% ipython --no-banner

In [1]: import numpy as np

In [2]: import numpy.linalg as la

In [3]: np.set_printoptions(suppress=True, linewidth=200)

In [4]: rng = np.random.default_rng(9)

In [5]: J = np.eye(11, dtype=int)[rng.permutation(11)]

In [6]: J
Out[6]: 
array([[0, 0, 0, 0, 0, 0, 0, 1, 0, 0, 0],
       [0, 0, 1, 0, 0, 0, 0, 0, 0, 0, 0],
       [0, 0, 0, 0, 0, 1, 0, 0, 0, 0, 0],
       [0, 0, 0, 0, 0, 0, 0, 0, 1, 0, 0],
       [0, 0, 0, 0, 0, 0, 0, 0, 0, 0, 1],
       [0, 0, 0, 0, 0, 0, 0, 0, 0, 1, 0],
       [0, 0, 0, 1, 0, 0, 0, 0, 0, 0, 0],
       [0, 0, 0, 0, 0, 0, 1, 0, 0, 0, 0],
       [0, 0, 0, 0, 1, 0, 0, 0, 0, 0, 0],
       [1, 0, 0, 0, 0, 0, 0, 0, 0, 0, 0],
       [0, 1, 0, 0, 0, 0, 0, 0, 0, 0, 0]])

In [7]: # columns are unit length and at right angles

In [8]: f, g = J[7], J[4]

In [9]: f @ f
Out[9]: np.int64(1)

In [10]: p = (f @ g) / (f @ f) * f

In [11]: np.outer(f, g)
Out[11]: 
array([[0, 0, 0, 0, 0, 0, 0, 0, 0, 0, 0],
       [0, 0, 0, 0, 0, 0, 0, 0, 0, 0, 0],
       [0, 0, 0, 0, 0, 0, 0, 0, 0, 0, 0],
       [0, 0, 0, 0, 0, 0, 0, 0, 0, 0, 0],
       [0, 0, 0, 0, 0, 0, 0, 0, 0, 0, 0],
       [0, 0, 0, 0, 0, 0, 0, 0, 0, 0, 0],
       [0, 0, 0, 0, 0, 0, 0, 0, 0, 0, 1],
       [0, 0, 0, 0, 0, 0, 0, 0, 0, 0, 0],
       [0, 0, 0, 0, 0, 0, 0, 0, 0, 0, 0],
       [0, 0, 0, 0, 0, 0, 0, 0, 0, 0, 0],
       [0, 0, 0, 0, 0, 0, 0, 0, 0, 0, 0]])

In [12]: g - p
Out[12]: array([0., 0., 0., 0., 0., 0., 0., 0., 0., 0., 1.])

In [13]: p
Out[13]: array([0., 0., 0., 0., 0., 0., 0., 0., 0., 0., 0.])

In [14]: round(la.norm(f + g) ** 2 + la.norm(f - g) ** 2, 1)
Out[14]: np.float64(4.0)

In [15]: def softmax(z):
    ...:     e = np.exp(z - z.max(axis=-1, keepdims=True))
    ...:     return e / e.sum(axis=-1, keepdims=True)
    ...: 

In [16]: np.round(softmax(J).sum(axis=1), 1)
Out[16]: array([1., 1., 1., 1., 1., 1., 1., 1., 1., 1., 1.])

In [17]: np.round(softmax(J[9]), 1)
Out[17]: array([0.2, 0.1, 0.1, 0.1, 0.1, 0.1, 0.1, 0.1, 0.1, 0.1, 0.1])

In [18]: scores = J @ J.T / np.sqrt(11)

In [19]: np.round(softmax(scores)[9] @ J, 1)
Out[19]: array([0.1, 0.1, 0.1, 0.1, 0.1, 0.1, 0.1, 0.1, 0.1, 0.1, 0.1])

In [20]: X = np.load("run19.npy")

In [21]: X
Out[21]: 
array([[1, 3, 2],
       [1, 3, 2],
       [2, 5, 2],
       [1, 3, 2],
       [3, 7, 2],
       [2, 5, 2],
       [2, 5, 2],
       [1, 3, 2],
       [3, 7, 2],
       [2, 5, 2],
       [3, 7, 2],
       [3, 7, 2],
       [2, 5, 2],
       [2, 5, 2],
       [2, 5, 2],
       [3, 7, 2],
       [2, 5, 2],
       [3, 7, 2],
       [3, 7, 2],
       [1, 3, 2],
       [3, 7, 2],
       [2, 5, 2],
       [1, 3, 2],
       [2, 5, 2],
       [3, 7, 2],
       [3, 7, 2],
       [2, 5, 2],
       [1, 3, 2],
       [1, 3, 2],
       [2, 5, 2],
       [3, 7, 2],
       [3, 7, 2],
       [3, 7, 2],
       [2, 5, 2],
       [3, 7, 2]])

In [22]: # rank 2

In [23]: rank = la.matrix_rank(X)

In [24]: rank
Out[24]: np.int64(2)

In [25]: ns = la.svd(X)[2][rank:].T

In [26]: np.round(ns[:, 0] / ns[np.abs(ns[:, 0]).round(6).argmax(), 0], 1)
Out[26]: array([ 1. , -0.5,  0.3])

In [27]: other = np.array([[4, -6, -7], [-2, 6, 7], [-3, -9, -5]])

In [28]: print(X @ other)
[[-8 -6  4]
 [-8 -6  4]
 [-8  0 11]
 [-8 -6  4]
 [-8  6 18]
 [-8  0 11]
 [-8  0 11]
 [-8 -6  4]
 [-8  6 18]
 [-8  0 11]
 [-8  6 18]
 [-8  6 18]
 [-8  0 11]
 [-8  0 11]
 [-8  0 11]
 [-8  6 18]
 [-8  0 11]
 [-8  6 18]
 [-8  6 18]
 [-8 -6  4]
 [-8  6 18]
 [-8  0 11]
 [-8 -6  4]
 [-8  0 11]
 [-8  6 18]
 [-8  6 18]
 [-8  0 11]
 [-8 -6  4]
 [-8 -6  4]
 [-8  0 11]
 [-8  6 18]
 [-8  6 18]
 [-8  6 18]
 [-8  0 11]
 [-8  6 18]]

In [29]: print(np.einsum("ik,kj->ij", X, other))
[[-8 -6  4]
 [-8 -6  4]
 [-8  0 11]
 [-8 -6  4]
 [-8  6 18]
 [-8  0 11]
 [-8  0 11]
 [-8 -6  4]
 [-8  6 18]
 [-8  0 11]
 [-8  6 18]
 [-8  6 18]
 [-8  0 11]
 [-8  0 11]
 [-8  0 11]
 [-8  6 18]
 [-8  0 11]
 [-8  6 18]
 [-8  6 18]
 [-8 -6  4]
 [-8  6 18]
 [-8  0 11]
 [-8 -6  4]
 [-8  0 11]
 [-8  6 18]
 [-8  6 18]
 [-8  0 11]
 [-8 -6  4]
 [-8 -6  4]
 [-8  0 11]
 [-8  6 18]
 [-8  6 18]
 [-8  6 18]
 [-8  0 11]
 [-8  6 18]]

In [30]: other @ X
---------------------------------------------------------------------------
ValueError                                Traceback (most recent call last)
Cell In[30], line 1
----> 1 other @ X

ValueError: matmul: Input operand 1 has a mismatch in its core dimension 0, with gufunc signature (n?,k),(k,m?)->(n?,m?) (size 35 is different from 3)

In [31]: M = np.load("dump.npy")

In [32]: M.round(1) + 0
Out[32]: 
array([[ 0.4, -0.1, -0.3, -0.4],
       [-0.1,  1. ,  0. ,  0. ],
       [-0.3,  0. ,  0.3,  0.3],
       [-0.4,  0. ,  0.3,  0.4]])

In [33]: # rank 2

In [34]: f = np.array([2, 0, 3, 2, 1, 0, 3, 2, 1, 0, 2])

In [35]: other = J + np.outer(f, np.eye(11)[9])

In [36]: la.matrix_rank(la.inv(other) - la.inv(J), tol=1e-8)
Out[36]: np.int64(1)

In [37]: la.matrix_rank(other - J)
Out[37]: np.int64(1)

In [38]: Uu, s, Vh = la.svd(M)

In [39]: s.round(1) + 0
Out[39]: array([1., 1., 0., 0.])

In [40]: np.argmax(s[:-1] / (s[1:] + 1e-6)) + 1
Out[40]: np.int64(2)

In [41]: other = Uu[:, :2] @ np.diag(s[:2]) @ Vh[:2]

In [42]: other.round(1) + 0
Out[42]: 
array([[ 0.4, -0.1, -0.3, -0.4],
       [-0.1,  1. ,  0. ,  0. ],
       [-0.3,  0. ,  0.3,  0.3],
       [-0.4,  0. ,  0.3,  0.4]])

In [43]: la.matrix_rank(M, rtol=0.05)
Out[43]: np.int64(2)

In [44]: other = np.array([[4, 0], [4, 4]])

In [45]: cent = np.array([[2]])

In [46]: F = np.block([[other, np.array([[-2], [1]])], [np.zeros((1, 2)), cent]])

In [47]: F
Out[47]: 
array([[ 4.,  0., -2.],
       [ 4.,  4.,  1.],
       [ 0.,  0.,  2.]])

In [48]: Q, evecs = la.qr(F[:, :1])[0], la.qr(F[:, 1:])[0]

In [49]: s = la.svd(Q.T @ evecs, compute_uv=False)

In [50]: np.round(np.degrees(np.arccos(s.clip(0, 1))), 1)
Out[50]: array([30.])

In [51]: (s > 0.9).sum()
Out[51]: np.int64(0)
